>>> import numpy as np
>>> from numpy import linalg as LA
>>> np.set_printoptions(suppress=True, linewidth=120)
>>> W0 = np.loadtxt("a.csv", delimiter=",")
>>> W0.round(1)
array([[-2.9,  0.4,  0.4],
       [-0.5, -0.7, -2.9],
       [-0.3, -2.9,  0.7]])
>>> proj = np.triu(np.array([[8, 4, 8], [9, 3, 4], [6, 8, 6]]), 1) + np.eye(3)
>>> other = proj @ W0 @ LA.inv(proj)
>>> print(round(np.trace(other), 1), round(float(np.trace(W0)), 1))
-2.9 -2.9
>>> other.round(1)
array([[-7.3,  3.7, 38.1],
       [-1.7, -5.4, 35.4],
       [-0.3, -1.7,  9.8]])
>>> K = np.array([[9.0, 7.0, -8.0, 0.0],
...     [4.0, -6.0, -9.0, 0.0],
...     [-7.0, 0.0, 8.0, 0.0],
...     [0.0, 0.0, 0.0, 2.0]])
>>> K
array([[ 9.,  7., -8.,  0.],
       [ 4., -6., -9.,  0.],
       [-7.,  0.,  8.,  0.],
       [ 0.,  0.,  0.,  2.]])
>>> # 2 blocks once reordered
>>> (LA.matrix_power((K != 0) + (K.T != 0) + np.eye(4), 4) > 0).astype(int)
array([[1, 1, 1, 0],
       [1, 1, 1, 0],
       [1, 1, 1, 0],
       [0, 0, 0, 1]])
>>> print((K != 0).astype(int))
[[1 1 1 0]
 [1 1 1 0]
 [1 0 1 0]
 [0 0 0 1]]
>>> np.flatnonzero(LA.matrix_power((K != 0) + (K.T != 0) + np.eye(4), 4)[2])
array([0, 1, 2])
>>> proj = np.triu(np.array([[5, -2, -2, -8], [9, -6, -4, 3], [9, -7, -3, 9], [6, 0, 3, -2]]), 1) + np.eye(4)
>>> other = proj @ K @ LA.inv(proj)
>>> LA.matrix_rank(other)
np.int64(4)
>>> np.trace(other), np.trace(K)
(np.float64(13.0), np.float64(13.0))
>>> m1 = np.array([[0, 0, 1], [0, 1, 0], [1, 0, 0]])
>>> # symmetric, so the eigenvalues are real
>>> vals, evecs = LA.eigh(m1)
>>> np.round(evecs.T @ m1 @ evecs, 1) + 0
array([[-1.,  0.,  0.],
       [ 0.,  1.,  0.],
       [ 0.,  0.,  1.]])
>>> (vals > 1e-8).sum(), (vals < -1e-8).sum()
(np.int64(2), np.int64(1))
>>> np.round(LA.eigvalsh(m1 @ m1), 1)
array([1., 1., 1.])
>>> rng = np.random.default_rng(3)
>>> th = np.sort(rng.uniform(-2, 2, 25))
>>> A = np.c_[th, th ** 2, th ** 3] @ np.array([[-3, 5, 7], [0, -3, 3], [-5, 4, -9]])
>>> print(A.round(1))
[[ 45.6 -53.6  69.3]
 [ 27.7 -34.7  37.6]
 [ 26.3 -33.1  35.1]
 [ 23.1 -29.7  29.6]
 [ 16.7 -22.4  18.7]
 [  9.  -13.3   6.5]
 [  5.8  -9.1   2. ]
 [  5.3  -8.5   1.4]
 [  5.   -8.1   1. ]
 [  4.3  -7.    0.2]
 [  1.7  -3.1  -1.7]
 [  0.9  -1.7  -1.5]
 [  0.9  -1.6  -1.5]
 [  0.3  -0.4  -0.6]
 [ -0.2   0.3   0.5]
 [ -1.2   1.5   2.3]
 [ -1.3   1.5   2.4]
 [ -2.8   2.8   3.3]
 [ -4.8   4.    3. ]
 [ -6.9   5.4   1.8]
 [ -7.2   5.5   1.6]
 [-12.4   8.7  -3. ]
 [-23.9  15.9 -16.3]
 [-35.9  23.4 -31.9]
 [-39.6  25.9 -37.1]]
>>> Q, evecs = LA.qr(K[:, :3])[0], LA.qr(K[:, 3:])[0]
>>> sigma = LA.svd(Q.T @ evecs, compute_uv=False)
>>> np.degrees(np.arccos(sigma.clip(0, 1)))
array([90.])
>>> print(sigma)
[0.]
>>> round(float(LA.norm(Q @ Q.T - evecs @ evecs.T, 2)), 1)
1.0
>>> (sigma > 0.9).sum()
np.int64(0)
>>> d = LA.norm(A[:, None] - A[None], axis=-1)
>>> LA.matrix_rank(d ** 2)
np.int64(5)
>>> d[7].round(6).argsort(kind="stable")[:4]
array([7, 8, 6, 9])
>>> np.flatnonzero(d[7] < d.mean() / 2)
array([ 5,  6,  7,  8,  9, 10, 11, 12, 13, 14, 15, 16, 17, 18])
>>> (d + 1e9 * np.eye(25)).round(6).argmin(axis=1)
array([ 1,  2,  1,  2,  3,  6,  7,  8,  7,  8, 11, 12, 11, 14, 13, 16, 15, 16, 17, 20, 19, 20, 21, 24, 23])
>>> other = np.c_[A[:, :2] @ np.array([[1, 1], [0, 9]]), np.array([-1, 1, -2, 2, -1, -1, -1, -2, 2, 1, 0, -2, 0, 0, 1, 1, 1, 0, -1, 1, 1, -2, 1, -1, 0])]
>>> other.round(1)
array([[  45.6, -436.9,   -1. ],
       [  27.7, -284.9,    1. ],
       [  26.3, -272. ,   -2. ],
       [  23.1, -243.8,    2. ],
       [  16.7, -185.3,   -1. ],
       [   9. , -110.3,   -1. ],
       [   5.8,  -76.3,   -1. ],
       [   5.3,  -71.1,   -2. ],
       [   5. ,  -67.7,    2. ],
       [   4.3,  -59. ,    1. ],
       [   1.7,  -25.9,    0. ],
       [   0.9,  -14.4,   -2. ],
       [   0.9,  -13.8,    0. ],
       [   0.3,   -3.7,    0. ],
       [  -0.2,    2.7,    1. ],
       [  -1.2,   12. ,    1. ],
       [  -1.3,   12.6,    1. ],
       [  -2.8,   21.9,    0. ],
       [  -4.8,   31.3,   -1. ],
       [  -6.9,   41.2,    1. ],
       [  -7.2,   42.2,    1. ],
       [ -12.4,   65.7,   -2. ],
       [ -23.9,  118.8,    1. ],
       [ -35.9,  175.2,   -1. ],
       [ -39.6,  193.3,    0. ]])
>>> np.round(LA.lstsq(A, other[:, 0])[0], 1) + 0
array([1., 0., 0.])
>>> LA.matrix_rank(other)
np.int64(3)
